$ python3 -q
>>> import numpy as np
>>> from numpy import linalg as LA
>>> np.set_printoptions(suppress=True, linewidth=120)
>>> F = np.load("w.npy")
>>> F
array([[  1.8,  -1.2,  -1.2,  -0.9,   0.9,  -1.6,  -1.7,   1.4,   1.7,  -2.4,  -1.1,  -0.8,  -0.6,  -0.9,   2. ],
       [ -0.5,  -0.9,   0.8,  -1.5,  -2.6,  -0.1,  -0.6,   0.3,  -0.9,   0.1,   1.1,  -0.4,   1.1,  -0.5,   0.8],
       [  0. ,   0.2,   0.1,   0.7,  -0.1,   0. ,   0.6,  -0.9,  -1. ,   1.6,  -1.9,  -1.2,   0.1,  -1.3,   2. ],
       [ -0.1,  -0.6,  -0.8,   0.6,  -0.6,  -0.5,   0.7,  -1.1,  -0.5,   0.2,   0.9,  -1.5,  -0.1,   0.7,  -0.6],
       [ -0.5,  -0.8,   1.2,   0.3,  -0.5,  -1. ,   0.1,  -2. ,   0.3,   0.4,  -0.5,  -0.7,  -0.3,  -1.9,   0.5],
       [  0.6,  -1.8,   1.5,   1. ,  -0.6,   1.2,   0. ,   0.9,   1.6,  -0.2,  -0.2,   0.1,  -0.5,  -0.4,  -0.5],
       [  0.2,   0.6,  -0.2,   0.9,  -0.9,  -0.2,   0.1,   1.3,   0.5,  -1.1,  -2.2,  -0.8,   0.2,   1.1,   0.9],
       [ -0.2,  -0.4,   1.5,  -0.4,  -0.2,   0.7,  -0.2,   0.8,   0.2,  -1.7,   0.4,  -0.2,  -0.7,  -0.2,  -0.4],
       [  1.9,   0.5,  -1.1,   0.6,   0.7,  -0.3,   0. ,   1.2,  -0.4,   0.2,  -0.6,  -0.2,  -0.4,  -0.3,  -1.9],
       [  1.2,  -1. ,   0.6,   0. ,   0.7,  -1.5,  -2.1,   1.5,  -0.8,   1. ,  -0.2,  -0.9,  -1. ,  -1.1,   0.2],
       [  0.3,   0.6,   1.2,   0.4,  -2.4,   0.1,   0.4,  -0.5,  -0.9,   1. ,   0.3,  -2.1,   0.2,  -0.3,   0.4],
       [  0. ,  -0.3,  -0.9,   1.6,   0.6,   0.5,  -1.5,  -0.1,  -0.4,  -1.4,   0.5,  -1.4,  -0.4,   0.2,   0.5],
       [  0.3,   1.1,   1.2,  -0.5,   1.5,   0.8,   1.9,  -1.3,   1. ,   0.2,  -0.4,   0.1,  -0.6,  -2.3,   0.1],
       [ -0.3,  -1.6,  -0.5,  -1.6,  -1.4,  -1. ,  -0.7,   0. ,   0. ,  -0.3,  -1.2,   1. ,   0.1,  -0.6,  -1. ],
       [ -3. , -10. ,  -7. ,  16. ,   2. ,  11. ,  -4. ,  -6. ,   8. , -21. ,  13. ,   9. ,   4. ,  -3. , -20. ],
       [ -0.1,   1. ,  -0.7,   1. ,   0. ,   0.4,  -0.5,  -0.9,  -0.4,  -0.7,  -0.2,  -1.2,  -0.5,   0.1,   3.2],
       [  0.7,   0.5,  -0.5,   0.2,   1.2,  -0.6,   0. ,   2.1,   1.5,   0.2,  -1.8,   0.6,  -0.4,  -0.5,  -0.7]])
>>> x = np.array([2, 0, 0, 3, 1, 3, 4, 3, 0, 2, 2, 5, 5, 4, 5])
>>> rhs = F @ x
>>> np.round(LA.solve(F.T @ F, F.T @ rhs), 2) + 0
array([2., 0., 0., 3., 1., 3., 4., 3., 0., 2., 2., 5., 5., 4., 5.])
>>> rng = np.random.default_rng(4592)
>>> rhs = rhs + 0.3 * rng.normal(size=17)
>>> rhs.round(2)
array([-13.14,  -2.39,   0.41,  -6.55, -19.84,   3.07,   4.8 ,  -7.49,  -5.82, -16.12,  -6.24,  -6.94,  -4.75, -17.55,
       -20.29,   5.57,   0.45])
>>> beta, *_ = LA.lstsq(F, rhs)
>>> [round(float(LA.norm(LA.solve(F.T @ F + lam * np.eye(15), F.T @ rhs))), 2) for lam in (0, 1, 10, 100)]
[12.02, 9.47, 5.45, 1.49]
>>> np.round(F.T @ (rhs - F @ beta), 2) + 0
array([0., 0., 0., 0., 0., 0., 0., 0., 0., 0., 0., 0., 0., 0., 0.])
